$ ipython --no-banner

In [1]: import numpy as np

In [2]: np.set_printoptions(suppress=True, linewidth=120)

In [3]: arr = np.loadtxt("w.csv", delimiter=",")

In [4]: arr
Out[4]: 
array([[6., 2., 4., 1., 5., 6., 2., 3., 5., 1., 2., 4., 1., 2.],
       [2., 2., 3., 3., 4., 5., 4., 3., 3., 3., 4., 1., 2., 2.],
       [4., 3., 0., 4., 3., 5., 3., 4., 4., 3., 6., 6., 6., 0.],
       [1., 3., 4., 4., 5., 0., 2., 3., 4., 5., 5., 2., 2., 6.],
       [5., 4., 3., 5., 2., 3., 4., 4., 4., 3., 4., 2., 1., 6.],
       [6., 5., 5., 0., 3., 0., 6., 2., 4., 2., 0., 1., 5., 6.],
       [2., 4., 3., 2., 4., 6., 4., 4., 2., 4., 1., 6., 3., 2.],
       [3., 3., 4., 3., 4., 2., 4., 2., 0., 3., 2., 3., 1., 4.],
       [5., 3., 4., 4., 4., 4., 2., 0., 4., 4., 5., 2., 4., 1.],
       [1., 3., 3., 5., 3., 2., 4., 3., 4., 4., 3., 1., 3., 3.],
       [2., 4., 6., 5., 4., 0., 1., 2., 5., 3., 0., 1., 6., 3.],
       [4., 1., 6., 2., 2., 1., 6., 3., 2., 1., 1., 2., 3., 2.],
       [1., 2., 6., 2., 1., 5., 3., 1., 4., 3., 6., 3., 4., 4.],
       [2., 2., 0., 6., 6., 6., 2., 4., 1., 3., 3., 2., 4., 2.]])

In [5]: # symmetric

In [6]: np.all(np.linalg.eigvalsh(arr) > 0)
Out[6]: np.False_

In [7]: round(np.linalg.eigvalsh(arr).min(), 2)
Out[7]: np.float64(-12.45)

In [8]: M2 = arr / np.sqrt((arr ** 2).mean(axis=1, keepdims=True))

In [9]: np.linalg.matrix_rank(arr - arr.mean(axis=1, keepdims=True))
Out[9]: np.int64(13)

In [10]: Q, vecs = np.linalg.qr(arr[:, :12])[0], np.linalg.qr(arr[:, 12:])[0]

In [11]: sigma = np.linalg.svd(Q.T @ vecs, compute_uv=False)

In [12]: (sigma > 0.9).sum()
Out[12]: np.int64(1)

In [13]: sigma.round(2)
Out[13]: array([0.99, 0.88])

In [14]: x0 = np.array([-2, 2, 3, -3, -2, 0, 3, -1, 0, -1, -1, 1, 0, 2])

In [15]: y = arr @ x0

In [16]: beta, lr = np.zeros(14), 1 / np.linalg.norm(arr, 2) ** 2

In [17]: for i in range(25):
    ...:     beta -= lr * arr.T @ (arr @ beta - y)
    ...:     if i % 5 == 0: print(i, round(np.linalg.norm(arr @ beta - y), 2))
    ...: 
0 55.36
5 41.85
10 32.98
15 27.02
20 22.88

In [18]: np.round(np.linalg.cond(arr), 2)
Out[18]: np.float64(73.99)
